$ python -q
>>> import numpy as np
>>> from numpy import linalg as LA
>>> np.set_printoptions(precision=1, suppress=True, linewidth=160, legacy="1.25")
>>> B = np.array([[-1, -2, -4, -9, 8, 3, -1, 5, -6, 3, -1, 6, 0, -7, 8, -4],
...     [2, 6, 6, 8, 9, 3, -5, -3, -9, 4, -3, 1, 8, -8, 3, -8],
...     [8, 8, -9, 7, 5, 8, 3, -9, 4, 4, -9, -3, 6, 0, -6, 1],
...     [-5, -8, 1, 5, 5, 9, 1, 5, -3, 6, 0, -6, -7, -9, -5, 6],
...     [9, 0, 7, -1, -9, -7, -3, 5, -6, 3, -5, 0, 0, -2, 2, -1]])
>>> F = B.T @ B
>>> F
array([[ 175,  118,    2,   47,  -56,  -41,  -17,  -63,  -19,   34, -122,    2,   99,   18,   -7,  -43],
       [ 118,  168,  -36,   82,   38,    4,  -12, -140,   14,    2,  -88,   18,  152,   38,   -6,  -80],
       [   2,  -36,  183,   19,  -81, -106,  -73,   83, -111,    3,   32,    3,  -13,  -43,   49,  -42],
       [  47,   82,   19,  220,   69,  105,   -2, -112,    1,   60,  -73,  -97,   71,  -44, -117,   10],
       [ -56,   38,  -81,   69,  276,  199,   -6,  -52,  -70,   83,  -35,   12,   67, -155,   18,  -60],
       [ -41,    4, -106,  105,  199,  212,   36,  -56,    2,   86,  -49,  -57,    9, -112,  -74,   33],
       [ -17,  -12,  -73,   -2,   -6,   36,   45,  -27,   78,  -14,    4,  -26,  -29,   44,  -52,   56],
       [ -63, -140,   83, -112,  -52,  -56,  -27,  165,  -84,   12,   60,   24, -113,  -66,   70,   20],
       [ -19,   14, -111,    1,  -70,    2,   78,  -84,  178,  -74,   27,  -39,  -27,  153,  -96,   88],
       [  34,    2,    3,   60,   83,   86,  -14,   12,  -74,   86,  -66,  -26,   14, -113,  -12,   -7],
       [-122,  -88,   32,  -73,  -35,  -49,    4,   60,   27,  -66,  116,   18,  -78,   41,   27,   24],
       [   2,   18,    3,  -97,   12,  -57,  -26,   24,  -39,  -26,   18,   82,   32,    4,   99,  -71],
       [  99,  152,  -13,   71,   67,    9,  -29, -113,  -27,   14,  -78,   32,  149,   -1,   23, -100],
       [  18,   38,  -43,  -44, -155, -112,   44,  -66,  153, -113,   41,    4,   -1,  198,  -39,   40],
       [  -7,   -6,   49, -117,   18,  -74,  -52,   70,  -96,  -12,   27,   99,   23,  -39,  138,  -94],
       [ -43,  -80,  -42,   10,  -60,   33,   56,   20,   88,   -7,   24,  -71, -100,   40,  -94,  118]])
>>> LA.matrix_rank(F, rtol=0.1)
5
>>> np.argsort(-LA.norm(F, axis=0).round(6), kind="stable")[:3]
array([ 4,  5, 13])
>>> np.round(LA.norm(F, 2) / LA.norm(F), 1)
0.6
>>> LA.cond(F) > 100
True
>>> arr = np.loadtxt("dump.csv", delimiter=",")
>>> arr.round(1) + 0
array([[-0.1,  0.2,  0.4, -0.1,  0.5, -0.1,  0. , -0.7,  0.3],
       [ 0.1,  0. ,  0.3, -0.5, -0.2,  0.1,  0.7,  0.1, -0.1],
       [-0.7,  0.1,  0. , -0.2,  0. , -0.5,  0. ,  0.3,  0.4],
       [ 0.2,  0.5, -0.4, -0.5, -0.3, -0.2, -0.2, -0.3, -0.1],
       [-0.1,  0. ,  0.4,  0.4, -0.6, -0.4,  0. , -0.3, -0.2],
       [ 0.6,  0.4,  0.2,  0.2, -0.1, -0.2,  0.1,  0.4,  0.5],
       [ 0.1, -0.4, -0.2, -0.1, -0.4,  0.2,  0. , -0.3,  0.7],
       [ 0.3, -0.4, -0.4,  0.1,  0.3, -0.6,  0.3, -0.1,  0. ],
       [-0.3,  0.5, -0.4,  0.5,  0. ,  0.2,  0.5, -0.2,  0.1]])
>>> np.round(LA.norm(arr[1], 1), 1), np.round(LA.norm(arr[1], np.inf), 1)
(2.1, 0.7)
>>> round(float(LA.norm(arr, 2)), 1)
1.0
>>> print(LA.norm(arr, axis=0))
[1. 1. 1. 1. 1. 1. 1. 1. 1.]
>>> round(float(LA.norm(arr) ** 2 / LA.norm(arr, 2) ** 2), 1)
9.0
>>> np.round(arr[1] @ arr[0], 1)
-0.0
>>> print(np.round(LA.norm(arr[1] - arr[0]), 1))
1.4
